$ python3 -q
>>> import numpy as np
>>> from numpy import linalg as LA
>>> np.set_printoptions(precision=2, suppress=True, linewidth=100, floatmode="fixed")
>>> M = np.load("mat.npy")
>>> M
array([[-0.07, -0.48, -0.87],
       [-0.48,  0.78, -0.40],
       [-0.87, -0.40,  0.29]])
>>> proj = np.triu(np.array([[-9, -1, 2], [4, 4, 7], [7, -9, -6]]), 1) + np.eye(3)
>>> A2 = proj @ M @ LA.inv(proj)
>>> LA.matrix_rank(A2)
np.int64(3)
>>> np.poly(A2)
array([ 1.00, -1.00, -1.00,  1.00])
>>> np.trace(A2), np.trace(M)
(np.float64(1.0), np.float64(1.0))
>>> ev, vecs = LA.eigh(M)
>>> vec = np.array([8, 1, 1])
>>> round(float(np.abs(M).sum(axis=1).max()), 2), np.abs(ev).max()
(1.66, np.float64(1.0))
>>> np.round(vec @ M @ vec / (vec @ vec), 2), round(float(ev[0]), 2), ev[-1]
(np.float64(-0.39), -1.0, np.float64(1.0))
>>> np.round(vecs * np.abs(ev) @ vecs.T, 2) + 0
array([[1.00, 0.00, 0.00],
       [0.00, 1.00, 0.00],
       [0.00, 0.00, 1.00]])
>>> vecs * np.maximum(ev, 0) @ vecs.T
array([[ 0.47, -0.24, -0.44],
       [-0.24,  0.89, -0.20],
       [-0.44, -0.20,  0.64]])
>>> E = np.load("run13.npy")
>>> E
array([[ -7, -14,   0,   0],
       [-14,  -7,   0,   0],
       [  1,   2,   2,   4],
       [  2,   1,   4,   2]])
>>> A2 = np.array([[5, 3, 5], [3, 1, 2], [5, 2, 4], [4, 4, 1]])
>>> A2.T @ E.T
array([[-77, -91,  37,  41],
       [-35, -49,  25,  23],
       [-63, -84,  21,  30]])
>>> np.vstack([E, A2.T]).shape
(7, 4)
>>> LA.matrix_rank(np.vstack([E, A2.T]))
np.int64(4)
>>> np.einsum("ik,kj->ij", E, A2)
array([[-77, -35, -63],
       [-91, -49, -84],
       [ 37,  25,  21],
       [ 41,  23,  30]])
>>> ev, vecs = LA.eig(E)
>>> np.sort(LA.eigvals(LA.inv(E)))
array([-0.50, -0.05,  0.14,  0.17])
>>> np.sort(LA.eigvals(E @ E))
array([  4.00,  36.00,  49.00, 441.00])
>>> np.sort(LA.eigvals(E.T))
array([-21.00,  -2.00,   6.00,   7.00])
>>> def softmax(z):
...     e = np.exp(z - z.max(axis=-1, keepdims=True))
...     return e / e.sum(axis=-1, keepdims=True)
... 
>>> softmax(E).sum(axis=1)
array([1.00, 1.00, 1.00, 1.00])
>>> np.round(softmax(10 * E[0]), 2) + 0
array([0.00, 0.00, 0.50, 0.50])
>>> np.round(softmax(E[0] + 5), 2) + 0
array([0.00, 0.00, 0.50, 0.50])
>>> scores = E @ E.T / np.sqrt(4)
>>> softmax(scores).round(6).argmax(axis=1)
array([0, 1, 2, 3])
>>> np.round(softmax(scores), 2) + 0
array([[1.00, 0.00, 0.00, 0.00],
       [0.00, 1.00, 0.00, 0.00],
       [0.00, 0.00, 0.92, 0.08],
       [0.00, 0.00, 0.08, 0.92]])
>>> A2 = E[0, 0] * E[1:] - np.outer(E[1:, 0], E[0])
>>> A2
array([[   0, -147,    0,    0],
       [   0,    0,  -14,  -28],
       [   0,   21,  -28,  -14]])
>>> E[:, 0] / E[0, 0]
array([ 1.00,  2.00, -0.14, -0.29])
>>> J = np.arange(12).reshape(3, 4) + 3
>>> J
array([[ 3,  4,  5,  6],
       [ 7,  8,  9, 10],
       [11, 12, 13, 14]])
>>> blk = np.stack([M, 5 * M, M[::-1]])
>>> blk.sum(axis=0)
array([[-1.27, -3.30, -4.95],
       [-3.39,  5.46, -2.78],
       [-5.30, -2.86,  0.85]])
>>> LA.det(blk)
array([  -1.00, -125.00,    1.00])
>>> LA.norm(blk, axis=(1, 2))
array([1.73, 8.66, 1.73])
>>> A2 = J / np.sqrt((J ** 2).mean(axis=1, keepdims=True))
>>> J - J.mean(axis=1, keepdims=True)
array([[-1.50, -0.50,  0.50,  1.50],
       [-1.50, -0.50,  0.50,  1.50],
       [-1.50, -0.50,  0.50,  1.50]])
>>> LA.matrix_rank(A2) == LA.matrix_rank(J)
np.True_
>>> LA.matrix_rank(J - J.mean(axis=1, keepdims=True))
np.int64(1)
>>> mat = np.load("arr.npy")
>>> mat
array([[ 2.30, -0.46, -1.45],
       [ 3.35, -1.14, -1.51],
       [-4.98,  8.14,  4.87],
       [-0.80,  3.31,  1.46],
       [ 3.76, -9.62, -4.67],
       [ 0.35, -3.30, -1.90],
       [-1.63,  3.45,  1.52],
       [ 5.57, -7.03, -5.04]])
>>> proj = mat @ LA.solve(mat.T @ mat, mat.T)
>>> np.round((np.eye(8) - proj) @ mat, 2) + 0
array([[0.00, 0.00, 0.00],
       [0.00, 0.00, 0.00],
       [0.00, 0.00, 0.00],
       [0.00, 0.00, 0.00],
       [0.00, 0.00, 0.00],
       [0.00, 0.00, 0.00],
       [0.00, 0.00, 0.00],
       [0.00, 0.00, 0.00]])
>>> round(float(np.trace(proj)), 2)
3.0
>>> np.allclose(proj @ proj, proj)
True
>>> np.round(LA.eigvalsh(proj), 2) + 0
array([0.00, 0.00, 0.00, 0.00, 0.00, 1.00, 1.00, 1.00])
>>> LA.matrix_rank(mat)
np.int64(3)
>>> LA.svd(mat, compute_uv=False)
array([20.00,  4.00,  0.80])
>>> mat.shape
(8, 3)
>>> np.unravel_index(np.abs(mat).argmax(), mat.shape)
(np.int64(4), np.int64(1))
>>> mat[:, 3]
Traceback (most recent call last):
  File "<python-input-58>", line 1, in <module>
    mat[:, 3]
    ~~~^^^^^^
IndexError: index 3 is out of bounds for axis 1 with size 3
>>> round(LA.norm(mat), 2)
np.float64(20.41)
>>> np.abs(mat).max()
np.float64(9.62)
